$ python3 -q
>>> import numpy as np
>>> np.set_printoptions(precision=4, suppress=True, linewidth=160, sign=" ")
>>> A = np.minimum.outer(np.arange(1, 13), np.arange(1, 13)) * -1
>>> A
array([[ -1,  -1,  -1,  -1,  -1,  -1,  -1,  -1,  -1,  -1,  -1,  -1],
       [ -1,  -2,  -2,  -2,  -2,  -2,  -2,  -2,  -2,  -2,  -2,  -2],
       [ -1,  -2,  -3,  -3,  -3,  -3,  -3,  -3,  -3,  -3,  -3,  -3],
       [ -1,  -2,  -3,  -4,  -4,  -4,  -4,  -4,  -4,  -4,  -4,  -4],
       [ -1,  -2,  -3,  -4,  -5,  -5,  -5,  -5,  -5,  -5,  -5,  -5],
       [ -1,  -2,  -3,  -4,  -5,  -6,  -6,  -6,  -6,  -6,  -6,  -6],
       [ -1,  -2,  -3,  -4,  -5,  -6,  -7,  -7,  -7,  -7,  -7,  -7],
       [ -1,  -2,  -3,  -4,  -5,  -6,  -7,  -8,  -8,  -8,  -8,  -8],
       [ -1,  -2,  -3,  -4,  -5,  -6,  -7,  -8,  -9,  -9,  -9,  -9],
       [ -1,  -2,  -3,  -4,  -5,  -6,  -7,  -8,  -9, -10, -10, -10],
       [ -1,  -2,  -3,  -4,  -5,  -6,  -7,  -8,  -9, -10, -11, -11],
       [ -1,  -2,  -3,  -4,  -5,  -6,  -7,  -8,  -9, -10, -11, -12]])
>>> evals, evecs = np.linalg.eigh(A)
>>> x0 = np.array([3, 4, -1, 1, -5, -4, -2, 5, 4, 1, 0, 5])
>>> print(np.abs(A).sum(axis=1).max(), round(np.abs(evals).max(), 4))
78 63.4091
>>> x0 @ A @ x0
np.int64(-903)
>>> rng = np.random.default_rng(47770)
>>> lab = rng.permutation(12)
>>> lab
array([  3,   4,   2,   5,   9,   7,   6,  11,   0,   8,   1,  10])
>>> Y = A[lab][:, lab]
>>> print(np.trace(Y))
-78
>>> np.allclose(Y, A)
False
>>> F = np.load("data.npy")
>>> F
array([[ 0.2222,  0.1111,  0.1111,  0.3333,  0.    ,  0.2222],
       [ 0.3333,  0.3333,  0.    ,  0.2222,  0.    ,  0.1111],
       [ 0.125 ,  0.    ,  0.375 ,  0.    ,  0.25  ,  0.25  ],
       [ 0.4286,  0.    ,  0.    ,  0.4286,  0.    ,  0.1429],
       [ 0.1429,  0.2143,  0.0714,  0.1429,  0.2143,  0.2143],
       [ 0.    ,  0.2   ,  0.1   ,  0.    ,  0.3   ,  0.4   ]])
>>> # a transition matrix
>>> u = np.array([-3, 2, 0, -2, -1, 2])
>>> Y = F + np.outer(u, np.eye(6)[3])
>>> Y
array([[ 0.2222,  0.1111,  0.1111, -2.6667,  0.    ,  0.2222],
       [ 0.3333,  0.3333,  0.    ,  2.2222,  0.    ,  0.1111],
       [ 0.125 ,  0.    ,  0.375 ,  0.    ,  0.25  ,  0.25  ],
       [ 0.4286,  0.    ,  0.    , -1.5714,  0.    ,  0.1429],
       [ 0.1429,  0.2143,  0.0714, -0.8571,  0.2143,  0.2143],
       [ 0.    ,  0.2   ,  0.1   ,  2.    ,  0.3   ,  0.4   ]])
>>> np.round(np.linalg.det(Y) / np.linalg.det(F), 4), np.round(1 + np.linalg.solve(F, u)[3], 4)
(np.float64(-28.5331), np.float64(-28.5331))
>>> W0 = np.load("layer16.npy")
>>> W0
array([[ 40.7884,  -0.7521, -50.2387,  11.2072, -30.52  ],
       [ 39.3891,  -0.0418, -50.9463,   9.7735, -29.8794],
       [ 41.6811,   0.217 , -49.5336,  10.8472, -31.8383],
       [ 40.7057,   0.3128, -49.882 ,   9.5016, -28.9934],
       [ 39.7924,  -0.5319, -50.1086,   8.1115, -29.7678],
       [ 39.4899,   0.6143, -51.6778,   9.7536, -29.3808],
       [ 40.1003,  -0.7621, -48.1126,   8.8857, -28.6228],
       [ 38.993 ,  -1.8706, -49.4912,  10.266 , -27.1789],
       [ 40.1399,   1.0088, -50.9473,   9.6835, -28.3858],
       [ 39.5932,  -0.4671, -50.8503,   9.3666, -28.7054],
       [ 38.9459,  -0.0744, -49.0942,   8.5932, -29.7374],
       [ 38.5205,   1.2153, -49.6852,  10.7718, -30.645 ],
       [ 39.5152,   0.4223, -49.1243,  11.2014, -29.7082],
       [ 39.3717,  -0.5233, -49.4683,   8.1498, -31.3088],
       [ 39.8169,   0.7234, -49.7369,   9.4733, -29.1617],
       [ 40.0217,  -2.3574, -49.4956,  11.1901, -30.9949],
       [ 39.6736,   0.5813, -51.0736,  10.3331, -30.1894],
       [ 39.3587,  -0.1116, -49.9991,  10.5803, -31.8986],
       [ 40.3665,   0.739 , -49.0244,   9.3186, -29.8658]])
>>> Ac = W0 - W0.mean(axis=0)
>>> evecs = np.linalg.svd(Ac)[2][:1]
>>> Y = Ac - Ac @ evecs.T @ evecs
>>> np.diag(evecs.T @ evecs)
array([ 0.0333,  0.0021,  0.0001,  0.194 ,  0.7705])
>>> (Ac @ evecs.T).std(axis=0)
array([ 1.2569])
>>> np.linalg.norm(Y, axis=1).round(6).argmax()
np.int64(15)
>>> x0 = np.array([-5, 5, 8, 5, -1])
>>> y = W0 @ x0
>>> np.linalg.lstsq(W0, y)[0]
array([-5.,  5.,  8.,  5., -1.])
>>> np.linalg.solve(W0.T @ W0, W0.T @ y)
array([-5.,  5.,  8.,  5., -1.])
>>> y = y + 0.1 * rng.normal(size=19)
>>> y
array([-522.9313, -525.865 , -517.5179, -524.5922, -532.1007, -529.7262, -516.0737, -521.7907, -526.5728, -531.6303, -515.1912, -499.6683, -502.7939,
       -523.0155, -516.8893, -521.0455, -522.3367, -512.5209, -513.7669])
>>> c, *_ = np.linalg.lstsq(W0, y)
>>> [round(float(np.linalg.norm(np.linalg.solve(W0.T @ W0 + lam * np.eye(5), W0.T @ y))), 2) for lam in (0, 1, 10, 100)]
[11.81, 11.42, 9.46, 7.45]
>>> print(c)
[-4.9754  4.9787  8.0246  4.9511 -1.0238]
>>> round(np.linalg.norm(y - W0 @ c), 4)
np.float64(0.3298)
>>> np.round(W0.T @ (y - W0 @ c), 4) + 0
array([ 0.,  0.,  0.,  0.,  0.])
>>> lab = W0[:, 1] > np.median(W0[:, 1])
>>> u = W0[lab].mean(axis=0) - W0[~lab].mean(axis=0)
>>> print(np.round((((W0 - W0.mean(axis=0)) @ u > 0) == lab).mean(), 4))
0.8421
>>> print(lab.astype(int))
[ 0  0  1  1  0  1  0  0  1  0  0  1  1  0  1  0  1  0  1]
>>> u
array([ 0.3545,  1.3975, -0.2956,  0.4858,  0.0649])
>>> data = np.loadtxt("run1.csv", delimiter=",")
>>> data
array([[-0.51, -0.13, -1.35, -0.28, -3.74,  0.  , -1.48, -1.1 ],
       [-1.87,  1.68, -0.03, -0.34, -0.74,  2.17,  3.52,  0.19],
       [ 0.17,  0.19, -3.39,  0.84, -7.74,  4.36, -1.84, -1.26],
       [ 0.56, -0.27,  0.04,  0.26,  0.44,  0.09, -0.44,  0.17],
       [ 1.37,  0.57, -0.03,  1.52,  1.54,  4.42,  1.96,  1.48],
       [ 2.71, -0.99,  0.91,  1.36,  4.02,  0.76, -0.82,  1.44],
       [-1.8 ,  1.89, -0.84,  0.  , -2.46,  3.81,  3.51,  0.06],
       [ 1.23, -2.19,  1.47, -0.78,  3.24, -6.48, -4.05, -0.45],
       [ 0.28, -1.76,  1.04, -1.18,  1.62, -6.36, -3.63, -0.93],
       [-0.21,  0.07, -0.25, -0.08, -0.74,  0.1 , -0.08, -0.2 ],
       [ 0.84, -0.09,  0.84,  0.48,  2.7 ,  0.39,  0.69,  0.9 ]])
>>> def softmax(z):
...     e = np.exp(z - z.max(axis=-1, keepdims=True))
...     return e / e.sum(axis=-1, keepdims=True)
... 
>>> np.round(softmax(10 * data[1]), 4) + 0
array([ 0.,  0.,  0.,  0.,  0.,  0.,  1.,  0.])
>>> print(softmax(data[1] + -2))
[ 0.003   0.1043  0.0189  0.0138  0.0093  0.1703  0.6569  0.0235]
>>> softmax(data[1])
array([ 0.003 ,  0.1043,  0.0189,  0.0138,  0.0093,  0.1703,  0.6569,  0.0235])
>>> softmax(data).sum(axis=1)
array([ 1.,  1.,  1.,  1.,  1.,  1.,  1.,  1.,  1.,  1.,  1.])
>>> scores = data @ data.T / np.sqrt(8)
>>> softmax(scores)[1] @ data
array([-1.798 ,  1.8528, -0.7174, -0.045 , -2.1914,  3.5668,  3.5027,  0.0837])
